>>> import numpy as np
>>> np.set_printoptions(precision=2, suppress=True, linewidth=100, floatmode="fixed")
>>> m1 = np.array([[6.57, 16.62, 18.65],
...     [-16.25, -34.17, -16.75],
...     [-13.01, -33.68, -18.54],
...     [-13.27, -34.26, -16.73],
...     [-14.55, -33.2, -19.86],
...     [4.84, 15.75, 18.17],
...     [6.36, 17.47, 17.22],
...     [4.64, 17.96, 18.33],
...     [5.85, 16.41, 17.04],
...     [5.29, 15.71, 19.05],
...     [6.22, 16.31, 18.94],
...     [6.02, 15.49, 19.61]])
>>> vec = np.array([0, 2, 1])
>>> target = m1 @ vec
>>> coef, lr = np.zeros(3), 1 / np.linalg.norm(m1, 2) ** 2
>>> for i in range(10):
...     coef -= lr * m1.T @ (m1 @ coef - target)
...     if i % 2 == 0: print(i, round(np.linalg.norm(m1 @ coef - target), 2))
... 
0 3.59
2 3.45
4 3.33
6 3.22
8 3.11
>>> round(float(np.linalg.cond(m1)), 2)
34.45
>>> t = np.radians(180)
>>> R = np.eye(3)
>>> R[1, 1] = R[2, 2] = np.cos(t)
>>> R[1, 2], R[2, 1] = -np.sin(t), np.sin(t)
>>> R.round(2) + 0
array([[ 1.00,  0.00,  0.00],
       [ 0.00, -1.00,  0.00],
       [ 0.00,  0.00, -1.00]])
>>> A2 = m1 @ R.T
>>> round(np.linalg.det(R), 2), np.trace(R)
(np.float64(1.0), np.float64(-1.0))
>>> cen = m1 - m1.mean(axis=0)
>>> left, sigma, vt = np.linalg.svd(cen, full_matrices=False)
>>> sigma
array([106.48,   3.93,   3.10])
>>> cen = (m1 - m1.mean(axis=0)) / m1.std(axis=0)
>>> cen.std(axis=0)
array([1.00, 1.00, 1.00])
>>> np.argwhere(np.abs(cen) > 2)
array([], shape=(0, 2), dtype=int64)
>>> coef = np.linalg.lstsq(np.delete(cen, 2, axis=1), cen[:, 2])[0]
>>> coef
array([0.11, 0.89])
>>> np.abs(coef).argmax()
np.int64(1)
>>> f = np.array([1, -3, 3, 3, 0]) + 0.5
>>> feats = np.eye(5) - 2 * np.outer(f, f) / (f @ f)
>>> feats
array([[ 0.86,  0.23, -0.32, -0.32, -0.05],
       [ 0.23,  0.62,  0.53,  0.53,  0.08],
       [-0.32,  0.53,  0.26, -0.74, -0.11],
       [-0.32,  0.53, -0.74,  0.26, -0.11],
       [-0.05,  0.08, -0.11, -0.11,  0.98]])
>>> A2 = np.linalg.inv(feats)
>>> (np.abs(A2) > 1e-9).astype(int)
array([[1, 1, 1, 1, 1],
       [1, 1, 1, 1, 1],
       [1, 1, 1, 1, 1],
       [1, 1, 1, 1, 1],
       [1, 1, 1, 1, 1]])
>>> np.round(feats @ A2, 2) + 0
array([[1.00, 0.00, 0.00, 0.00, 0.00],
       [0.00, 1.00, 0.00, 0.00, 0.00],
       [0.00, 0.00, 1.00, 0.00, 0.00],
       [0.00, 0.00, 0.00, 1.00, 0.00],
       [0.00, 0.00, 0.00, 0.00, 1.00]])
>>> A2
array([[ 0.86,  0.23, -0.32, -0.32, -0.05],
       [ 0.23,  0.62,  0.53,  0.53,  0.08],
       [-0.32,  0.53,  0.26, -0.74, -0.11],
       [-0.32,  0.53, -0.74,  0.26, -0.11],
       [-0.05,  0.08, -0.11, -0.11,  0.98]])
>>> round(np.linalg.cond(feats), 2)
np.float64(1.0)
>>> round(float(np.linalg.det(feats) * np.linalg.det(A2)), 2)
1.0
>>> np.linalg.svd(feats, compute_uv=False)
array([1.00, 1.00, 1.00, 1.00, 1.00])
>>> np.round(feats.T @ feats, 2) + 0
array([[1.00, 0.00, 0.00, 0.00, 0.00],
       [0.00, 1.00, 0.00, 0.00, 0.00],
       [0.00, 0.00, 1.00, 0.00, 0.00],
       [0.00, 0.00, 0.00, 1.00, 0.00],
       [0.00, 0.00, 0.00, 0.00, 1.00]])
>>> np.linalg.norm(feats, axis=0)
array([1.00, 1.00, 1.00, 1.00, 1.00])
>>> np.round(feats @ feats.T, 2) + 0
array([[1.00, 0.00, 0.00, 0.00, 0.00],
       [0.00, 1.00, 0.00, 0.00, 0.00],
       [0.00, 0.00, 1.00, 0.00, 0.00],
       [0.00, 0.00, 0.00, 1.00, 0.00],
       [0.00, 0.00, 0.00, 0.00, 1.00]])
>>> round(feats[:, 1] @ feats[:, 2], 2)
np.float64(0.0)
>>> K = np.load("sample19.npy")
>>> K
array([[ 3,  0,  0,  0,  0,  0],
       [ 0,  0,  0,  0,  0,  0],
       [ 1,  0, -3,  0,  0,  0],
       [-3,  3,  1, -2,  0,  0],
       [-1,  1, -2, -3,  1,  0],
       [-1, -3,  0, -1, -1,  0]])
>>> cov = m1.T @ m1
>>> round(float(np.trace(cov)), 2), np.round((m1 ** 2).sum(), 2)
(11844.47, np.float64(11844.47))
>>> cov
array([[1086.82, 2684.80, 1865.72],
       [2684.80, 6752.02, 4847.05],
       [1865.72, 4847.05, 4005.64]])
>>> np.diag(cov)
array([1086.82, 6752.02, 4005.64])
>>> vals, vecs = np.linalg.eigh(cov)
>>> vec = np.array([-1, 1, 3])
>>> np.round(np.abs(cov).sum(axis=1).max(), 2), np.round(np.abs(vals).max(), 2)
(np.float64(14283.86), np.float64(11446.89))
>>> np.linalg.eigvalsh(cov[1:, 1:])
array([  341.01, 10416.64])
>>> np.round(vec @ cov @ vec / (vec @ vec), 2), round(float(vals[0]), 2), round(float(vals[-1]), 2)
(np.float64(5127.99), 9.64, 11446.89)
>>> mat = np.array([[1, 0, 0], [-5, 5, 0], [-5, -5, 4]])
>>> T = np.stack([mat, 2 * mat, mat[::-1]])
>>> np.linalg.norm(T, axis=(1, 2))
array([10.82, 21.63, 10.82])
>>> np.linalg.matrix_rank(T)
array([3, 3, 3])
>>> np.einsum("bij,cij->bc", T, T)
array([[117, 234,  40],
       [234, 468,  80],
       [ 40,  80, 117]])
>>> (T @ mat.T).shape
(3, 3, 3)
>>> cov = mat.T @ mat
>>> np.linalg.matrix_rank(cov)
np.int64(3)
>>> (mat @ mat.T).shape
(3, 3)
>>> cov
array([[ 51,   0, -20],
       [  0,  50, -20],
       [-20, -20,  16]])
>>> X = np.load("case11.npy")
>>> X
array([[ 12.33,   9.90,  -2.73,   8.03],
       [ -8.55,  -7.63,   2.65,  -6.64],
       [  7.59,   5.43,  -0.47,   4.03],
       [-16.70, -11.45,   5.19, -10.02],
       [ 19.36,   8.93,  -6.68,   9.73],
       [  0.65,  -6.23,  -2.89,  -2.27],
       [ -0.16,   3.03,   0.96,   0.99],
       [  2.30, -10.30,  -5.75,  -3.14],
       [-12.68,  -3.72,   5.54,  -5.63],
       [  8.25,   5.64,  -2.87,   5.54],
       [ -2.66,   2.85,   2.06,   0.57],
       [ 14.49,   3.27,  -7.32,   6.26]])
>>> dist = np.linalg.norm(X[:, None] - X[None], axis=-1)
>>> dist.mean(axis=1).argmax()
np.int64(3)
>>> (dist + 1e9 * np.eye(12)).round(6).argmin(axis=1)
array([ 9,  8,  9,  8, 11,  7, 10,  5,  1,  2,  6,  9])
>>> lab = X[:, 1] > np.median(X[:, 1])
>>> f = X[lab].mean(axis=0) - X[~lab].mean(axis=0)
>>> lab.astype(int)
array([1, 0, 1, 0, 1, 0, 1, 0, 0, 1, 0, 1])
>>> f
array([16.58, 12.11, -4.32, 10.29])
>>> A2 = np.c_[X[:, :1] @ np.array([[7]]), np.array([0, -1, 0, 2, 0, -1, 0, 0, 1, -1, -2, -2])]
>>> A2
array([[  86.31,    0.00],
       [ -59.85,   -1.00],
       [  53.13,    0.00],
       [-116.90,    2.00],
       [ 135.52,    0.00],
       [   4.55,   -1.00],
       [  -1.12,    0.00],
       [  16.10,    0.00],
       [ -88.76,    1.00],
       [  57.75,   -1.00],
       [ -18.62,   -2.00],
       [ 101.43,   -2.00]])
>>> np.round(np.linalg.norm(A2 - X @ np.linalg.lstsq(X, A2)[0], axis=0), 2) + 0
array([0.00, 3.09])
>>> np.linalg.matrix_rank(A2)
np.int64(2)
>>> np.linalg.norm(np.linalg.qr(X)[0].T @ A2, axis=0) ** 2 / ((A2 ** 2).sum(axis=0) + 1e-12)
array([1.00, 0.40])
>>> np.round(np.linalg.lstsq(X, A2[:, 0])[0], 2) + 0
array([7.00, 0.00, 0.00, 0.00])
>>> np.linalg.matrix_rank(np.c_[X, A2])
np.int64(5)
>>> A = np.abs(np.array([[-8, -3, -9], [9, 2, 0], [-6, -8, -9]])) + np.eye(3)
>>> A = A / A.sum(axis=1, keepdims=True)
>>> A
array([[0.43, 0.14, 0.43],
       [0.75, 0.25, 0.00],
       [0.25, 0.33, 0.42]])
>>> O, vecs = np.linalg.qr(X[:, :3])[0], np.linalg.qr(X[:, 3:])[0]
>>> sigma = np.linalg.svd(O.T @ vecs, compute_uv=False)
>>> sigma
array([1.00])
>>> np.round(np.linalg.norm(O @ O.T - vecs @ vecs.T, 2), 2)
np.float64(1.0)
>>> np.sort(np.abs(np.linalg.eigvals(A)))[::-1]
array([1.00, 0.28, 0.28])
>>> np.linalg.matrix_power(A, 2)
array([[0.40, 0.24, 0.36],
       [0.51, 0.17, 0.32],
       [0.46, 0.26, 0.28]])
>>> p = np.eye(3)[2]
>>> for _ in range(6):
...     p = p @ A
...     print(p.round(2))
... 
[0.25 0.33 0.42]
[0.46 0.26 0.28]
[0.46 0.22 0.31]
[0.44 0.23 0.33]
[0.44 0.23 0.33]
[0.44 0.23 0.33]
>>> C = np.array([[-0.3, -2.0, -0.4, 0.3], [0.8, -0.6, 0.0, 2.3]])
>>> rng = np.random.default_rng(1852)
>>> M = np.array([[0, -4],
...     [3, 3],
...     [-4, 1],
...     [1, -4],
...     [5, 4],
...     [-3, -3],
...     [5, -2],
...     [-5, -3],
...     [-5, -2],
...     [4, 5],
...     [-2, -5],
...     [-3, -3],
...     [3, -4],
...     [-1, 3],
...     [5, -3],
...     [5, -2],
...     [2, -2],
...     [0, -1],
...     [-2, -5]]) @ C + 0.05 * rng.normal(size=(19, 4))
>>> M
array([[ -3.26,   2.38,   0.02,  -9.19],
       [  1.49,  -7.91,  -1.16,   7.71],
       [  2.01,   7.49,   1.57,   1.11],
       [ -3.53,   0.43,  -0.38,  -8.80],
       [  1.71, -12.46,  -1.96,  10.74],
       [ -1.48,   7.81,   1.17,  -7.78],
       [ -3.10,  -8.85,  -2.03,  -3.12],
       [ -0.85,  11.89,   2.05,  -8.41],
       [ -0.16,  11.07,   1.92,  -6.11],
       [  2.74, -10.96,  -1.51,  12.76],
       [ -3.31,   7.05,   0.79, -12.10],
       [ -1.47,   7.83,   1.14,  -7.88],
       [ -4.12,  -3.57,  -1.21,  -8.26],
       [  2.68,   0.08,   0.38,   6.66],
       [ -3.91,  -8.27,  -2.00,  -5.44],
       [ -3.20,  -8.80,  -2.01,  -3.16],
       [ -2.25,  -2.82,  -0.80,  -4.08],
       [ -0.80,   0.64,   0.01,  -2.25],
       [ -3.48,   6.93,   0.80, -12.17]])
>>> vec = np.array([-6, -1, 2, 8])
>>> target = M @ vec
>>> np.round(np.linalg.pinv(M) @ M, 2) + 0
array([[1.00, 0.00, 0.00, 0.00],
       [0.00, 1.00, 0.00, 0.00],
       [0.00, 0.00, 1.00, 0.00],
       [0.00, 0.00, 0.00, 1.00]])
>>> target = target + 0.02 * rng.normal(size=19)
>>> target
array([-56.33,  58.30,  -7.54, -50.43,  84.21, -58.78,  -1.63, -69.97, -55.16,  93.52, -82.39,
       -59.77, -40.20,  37.81, -15.83,  -1.28, -17.94, -13.83, -81.81])
>>> coef, *_ = np.linalg.lstsq(M, target)
>>> coef.round()
array([-6.00, -1.00,  2.00,  8.00])
>>> np.round(M.T @ (target - M @ coef), 2) + 0
array([0.00, 0.00, 0.00, 0.00])
>>> cen = (M - M.mean(axis=0)) / M.std(axis=0)
>>> np.argwhere(np.abs(cen) > 2)
array([[9, 3]])
>>> coef = np.linalg.lstsq(np.delete(cen, 3, axis=1), cen[:, 3])[0]
>>> round(1 - np.var(cen[:, 3] - np.delete(cen, 3, axis=1) @ coef), 2)
np.float64(1.0)
>>> np.abs(coef).argmax()
np.int64(0)
>>> A2 = M / np.sqrt((M ** 2).mean(axis=1, keepdims=True))
>>> A2[12]
array([-0.83, -0.72, -0.24, -1.66])
>>> np.linalg.norm(A2, axis=1)
array([2.00, 2.00, 2.00, 2.00, 2.00, 2.00, 2.00, 2.00, 2.00, 2.00, 2.00, 2.00, 2.00, 2.00, 2.00,
       2.00, 2.00, 2.00, 2.00])
>>> O, R = np.linalg.qr(M)
>>> np.allclose(R.T @ R, M.T @ M)
True
>>> np.round(O.T @ O, 2) + 0
array([[1.00, 0.00, 0.00, 0.00],
       [0.00, 1.00, 0.00, 0.00],
       [0.00, 0.00, 1.00, 0.00],
       [0.00, 0.00, 0.00, 1.00]])
>>> np.abs(np.diag(R))
array([11.53, 33.49,  0.14,  0.47])
>>> data = np.load("a.npy")
>>> data
array([[ 2.00,  1.00, -1.00,  1.00],
       [ 0.00,  1.00,  2.00, -1.00],
       [ 0.00,  0.00,  1.00,  0.00],
       [ 0.00,  0.00, -2.00,  2.00]])
>>> lab = rng.permutation(4)
>>> lab
array([2, 1, 3, 0])
>>> A2 = data[lab][:, lab]
>>> np.sort(np.abs(np.linalg.eigvals(A2)))
array([1.00, 1.00, 2.00, 2.00])
